In [1]: import numpy as np

In [2]: import numpy.linalg as la

In [3]: np.set_printoptions(suppress=True, linewidth=200)

In [4]: F = np.load("sample1.npy")

In [5]: print(F)
[[ 1  0 -1 -2 -1  2]
 [ 3  2 -2 -1  0  3]
 [ 3  4 -1 -1 -1  1]
 [ 4  6 -1  1  1  0]
 [ 4  5  1  2 -1 -1]
 [ 2  5  1  4  1 -1]
 [ 1  6  1  4  3 -3]
 [ 0  5  1  2  1 -2]
 [ 2  4  0  3  1 -4]
 [ 3  3 -2  1  2 -6]
 [ 1  3  0  0  3 -5]
 [ 3  2  0 -2  3 -3]
 [ 4  2  0 -4  5 -5]]

In [6]: Ac = F - F.mean(axis=0)

In [7]: evecs = la.svd(Ac)[2][:3]

In [8]: A2 = Ac - Ac @ evecs.T @ evecs

In [9]: print(la.norm(A2, axis=1).round(6).argmax())
9

In [10]: np.round(np.diag(evecs.T @ evecs), 3)
Out[10]: array([0.722, 0.531, 0.059, 0.669, 0.279, 0.741])

In [11]: print(np.round(np.cov(Ac @ evecs.T, rowvar=False), 3) + 0)
[[10.574  0.     0.   ]
 [ 0.     8.855  0.   ]
 [ 0.     0.     2.018]]

In [12]: W0 = np.load("data.npy")

In [13]: W0
Out[13]: 
array([[ 1.986, -1.221, -2.085,  2.364,  1.272],
       [-5.296,  2.112,  4.499, -6.114, -3.   ],
       [ 1.402, -3.008, -3.591,  2.218,  1.791],
       [ 1.814,  5.434,  4.497,  0.588, -1.475],
       [-3.911, -0.908,  0.906, -3.876, -1.182],
       [ 2.001, -1.169, -2.096,  2.416,  1.275],
       [-3.212, -2.409, -0.864, -2.787, -0.287],
       [ 2.702, -2.721, -3.907,  3.506,  2.232],
       [ 2.476,  3.902,  2.709,  1.699, -0.558],
       [ 2.08 , -4.509, -5.426,  3.312,  2.69 ],
       [-0.707,  1.477,  1.818, -1.154, -0.94 ],
       [-1.413,  3.027,  3.643, -2.218, -1.767],
       [-1.772, -5.371, -4.543, -0.627,  1.503],
       [-4.657,  3.904,  5.985, -5.916, -3.497],
       [ 2.017, -1.213, -2.089,  2.372,  1.294],
       [-5.961,  3.603,  6.302, -7.197, -3.904],
       [-0.106,  3.332,  3.253, -0.887, -1.42 ],
       [-2.597, -0.615,  0.596, -2.587, -0.769],
       [ 0.615,  1.778,  1.471,  0.229, -0.491],
       [ 2.59 ,  0.647, -0.604,  2.632,  0.861],
       [-3.169, -2.404, -0.933, -2.833, -0.319],
       [ 1.275,  0.298, -0.32 ,  1.325,  0.421]])

In [14]: dist = la.norm(W0[:, None] - W0[None], axis=-1)

In [15]: la.matrix_rank(dist ** 2)
Out[15]: np.int64(7)

In [16]: print((dist + 1e9 * np.eye(22)).round(6).argmin(axis=1))
[14 13  7  8 17 14 20  2  3  7 18 16  2 15  0 13 11  4 10 21  6 19]

In [17]: dist.shape
Out[17]: (22, 22)

In [18]: dist.mean(axis=1).argmax()
Out[18]: np.int64(15)

In [19]: print(dist[:5, :5].round(3))
[[ 0.    14.057  2.468  9.917  9.422]
 [14.057  0.    15.129 10.432  5.68 ]
 [ 2.468 15.129  0.    12.255  9.942]
 [ 9.917 10.432 12.255  0.    10.291]
 [ 9.422  5.68   9.942 10.291  0.   ]]

In [20]: dist[12].round(6).argsort(kind="stable")[:4]
Out[20]: array([12,  2, 20,  6])

In [21]: A2 = np.c_[W0[:, :4] @ np.array([[1, 3, 2, 1], [2, 3, 3, 2], [3, 2, 1, 0], [0, 0, 3, 1]]), np.array([-3, 0, 1, -4, -3, -2, 3, -1, -2, -3, 3, -1, 0, 1, 1, -5, -3, -1, 4, -5, -5, -2])]

In [22]: A2.round(3)
Out[22]: 
array([[ -6.711,  -1.875,   5.316,   1.908,  -3.   ],
       [ 12.425,  -0.554, -18.099,  -7.186,   0.   ],
       [-15.387, -12.   ,  -3.157,  -2.396,   1.   ],
       [ 26.173,  30.738,  26.191,  13.27 ,  -4.   ],
       [ -3.009, -12.645, -21.268,  -9.603,  -3.   ],
       [ -6.625,  -1.696,   5.647,   2.079,  -2.   ],
       [-10.622, -18.591, -22.876, -10.817,   3.   ],
       [-14.461,  -7.871,   3.852,   0.766,  -1.   ],
       [ 18.407,  24.552,  24.464,  11.979,  -2.   ],
       [-23.216, -18.139,  -4.857,  -3.626,  -3.   ],
       [  7.701,   5.946,   1.373,   1.093,   3.   ],
       [ 15.57 ,  12.128,   3.244,   2.423,  -1.   ],
       [-26.143, -30.515, -26.081, -13.141,   0.   ],
       [ 21.106,   9.711,  -9.365,  -2.765,   1.   ],
       [ -6.676,  -1.766,   5.422,   1.963,   1.   ],
       [ 20.151,   5.53 , -16.402,  -5.952,  -5.   ],
       [ 16.317,  16.184,  10.376,   5.671,  -3.   ],
       [ -2.039,  -8.444, -14.204,  -6.414,  -1.   ],
       [  8.584,  10.121,   8.722,   4.4  ,   4.   ],
       [  2.072,   8.503,  14.413,   6.516,  -5.   ],
       [-10.776, -18.585, -22.982, -10.81 ,  -5.   ],
       [  0.911,   4.079,   7.099,   3.196,  -2.   ]])

In [23]: print(np.round(la.norm(A2 - W0 @ la.lstsq(W0, A2)[0], axis=0), 3) + 0)
[ 0.     0.     0.     0.    11.333]

In [24]: np.round(la.norm(la.qr(W0)[0].T @ A2, axis=0) ** 2 / ((A2 ** 2).sum(axis=0) + 1e-12), 3)
Out[24]: array([1.   , 1.   , 1.   , 1.   , 0.283])

In [25]: np.round(la.lstsq(W0, A2[:, 0])[0], 3) + 0
Out[25]: array([1., 2., 3., 0., 0.])
